$ python -q
>>> import numpy as np
>>> np.set_printoptions(suppress=True, linewidth=160)
>>> def tidy(a):
...     return np.round(a, 2) + 0
... 
>>> A = np.loadtxt("dump.csv", delimiter=",")
>>> print(A)
[[ 2.  1. 10.  6.  2. 13. 10. 10.]
 [ 1.  2.  9. 11. 12.  8.  9.  7.]
 [10.  9. 16.  8. 10.  9.  9.  7.]
 [ 6. 11.  8.  6.  1.  6.  3.  5.]
 [ 2. 12. 10.  1. 18. 11. 13.  1.]
 [13.  8.  9.  6. 11.  0.  3.  3.]
 [10.  9.  9.  3. 13.  3.  0. 17.]
 [10.  7.  7.  5.  1.  3. 17. 18.]]
>>> # symmetric
>>> print(np.trace(A))
62.0
>>> print((A + A.T) / 2)
[[ 2.  1. 10.  6.  2. 13. 10. 10.]
 [ 1.  2.  9. 11. 12.  8.  9.  7.]
 [10.  9. 16.  8. 10.  9.  9.  7.]
 [ 6. 11.  8.  6.  1.  6.  3.  5.]
 [ 2. 12. 10.  1. 18. 11. 13.  1.]
 [13.  8.  9.  6. 11.  0.  3.  3.]
 [10.  9.  9.  3. 13.  3.  0. 17.]
 [10.  7.  7.  5.  1.  3. 17. 18.]]
>>> print(tidy(np.linalg.matrix_power(A, 2)))
[[514. 448. 534. 299. 441. 242. 372. 518.]
 [448. 545. 582. 288. 555. 356. 441. 457.]
 [534. 582. 812. 461. 699. 552. 625. 631.]
 [299. 288. 461. 328. 358. 309. 365. 383.]
 [441. 555. 699. 358. 864. 458. 505. 469.]
 [242. 356. 552. 309. 458. 489. 495. 395.]
 [372. 441. 625. 365. 505. 495. 738. 569.]
 [518. 457. 631. 383. 469. 395. 569. 846.]]
>>> print(np.allclose(A, A.T))
True
>>> x = np.array([3, 2, 1, 0, 2, 1, 2, 3])
>>> target = A @ x
>>> print(target)
[ 85.  87. 132.  77. 116. 101. 137. 144.]
>>> print(tidy(np.linalg.solve(A.T, A[1])))
[0. 1. 0. 0. 0. 0. 0. 0.]
>>> print(tidy(np.linalg.solve(A, target)))
[3. 2. 1. 0. 2. 1. 2. 3.]
>>> print(tidy(np.linalg.solve(A, -1 * target)))
[-3. -2. -1.  0. -2. -1. -2. -3.]
>>> print(tidy(np.linalg.solve(A, A[:, 2])))
[0. 0. 1. 0. 0. 0. 0. 0.]
>>> print(tidy(np.linalg.solve(A, target + A[:, 0])))
[4. 2. 1. 0. 2. 1. 2. 3.]
